>>> import numpy as np
>>> import numpy.linalg as la
>>> np.set_printoptions(precision=2, suppress=True, linewidth=160)
>>> tidy = lambda a: np.round(a, 2) + 0
>>> mat = np.array([[0, 0, 0, 1], [0, 1, 0, 0], [0, 0, 1, 0], [1, 0, 0, 0]])
>>> mat
array([[0, 0, 0, 1],
       [0, 1, 0, 0],
       [0, 0, 1, 0],
       [1, 0, 0, 0]])
>>> f = np.array([9, -3, 5, 1])
>>> A2 = mat + np.outer(f, np.eye(4)[1])
>>> la.matrix_rank(la.inv(A2) - la.inv(mat), tol=1e-8)
np.int64(1)
>>> la.matrix_rank(A2 - mat)
np.int64(1)
>>> tidy(la.det(A2) / la.det(mat)), tidy(1 + la.solve(mat, f)[1])
(np.float64(-2.0), np.float64(-2.0))
>>> x = np.array([2, 2, -5, 0])
>>> mat.T @ (mat @ x)
array([ 2,  2, -5,  0])
>>> tidy(la.norm(x)), tidy(la.norm(mat @ x))
(np.float64(5.74), np.float64(5.74))
>>> tidy(la.inv(mat))
array([[0., 0., 0., 1.],
       [0., 1., 0., 0.],
       [0., 0., 1., 0.],
       [1., 0., 0., 0.]])
>>> tidy(la.det(mat))
np.float64(-1.0)
>>> tidy(np.abs(la.eigvals(mat)))
array([1., 1., 1., 1.])
>>> f = np.array([2, -3, 2])
>>> r1 = np.array([1, 0, 2, 2])
>>> M = np.outer(f, r1)
>>> M
array([[ 2,  0,  4,  4],
       [-3,  0, -6, -6],
       [ 2,  0,  4,  4]])
>>> la.cond(M) > 100
np.True_
>>> rk = la.matrix_rank(M)
>>> rk
np.int64(1)
>>> ns = la.svd(M)[2][rk:].T
>>> [int(la.matrix_rank(M[:, :j + 1])) for j in range(4)]
[1, 1, 1, 1]
>>> [int(la.matrix_rank(np.delete(M, i, axis=0))) for i in range(3)]
[1, 1, 1]
>>> tidy(M @ ns)
array([[0., 0., 0.],
       [0., 0., 0.],
       [0., 0., 0.]])
>>> np.allclose(M @ ns, 0)
True
>>> np.allclose(M[:-1].T @ la.lstsq(M[:-1].T, M[-1])[0], M[-1])
True
>>> tidy(M @ la.pinv(M) @ M)
array([[ 2.,  0.,  4.,  4.],
       [-3.,  0., -6., -6.],
       [ 2.,  0.,  4.,  4.]])
>>> np.unique(M.round(6), axis=0).shape
(2, 4)
>>> tidy(np.trace(la.pinv(M) @ M))
np.float64(1.0)
>>> K = np.load("x.npy")
>>> K
array([[0.67, 0.33, 0.  ],
       [0.33, 0.67, 0.  ],
       [0.  , 0.  , 1.  ]])
>>> vals, vecs = la.eigh(K)
>>> x = np.array([0, -2, 2])
>>> tidy(vecs * np.sqrt(vals) @ vecs.T)
array([[0.79, 0.21, 0.  ],
       [0.21, 0.79, 0.  ],
       [0.  , 0.  , 1.  ]])
>>> np.abs(K).sum(axis=1).max(), np.abs(vals).max()
(np.float64(1.0), np.float64(1.0))
>>> tidy(la.eigvalsh(K[1:, 1:]))
array([0.67, 1.  ])
>>> vals, vecs = la.eigh(K)
>>> vals
array([0.34, 1.  , 1.  ])
>>> tidy(vecs.T @ vecs)
array([[1., 0., 0.],
       [0., 1., 0.],
       [0., 0., 1.]])
>>> vals.sum(), np.trace(K)
(np.float64(2.34), np.float64(2.34))
>>> tidy(vecs @ np.diag(vals) @ vecs.T)
array([[0.67, 0.33, 0.  ],
       [0.33, 0.67, 0.  ],
       [0.  , 0.  , 1.  ]])
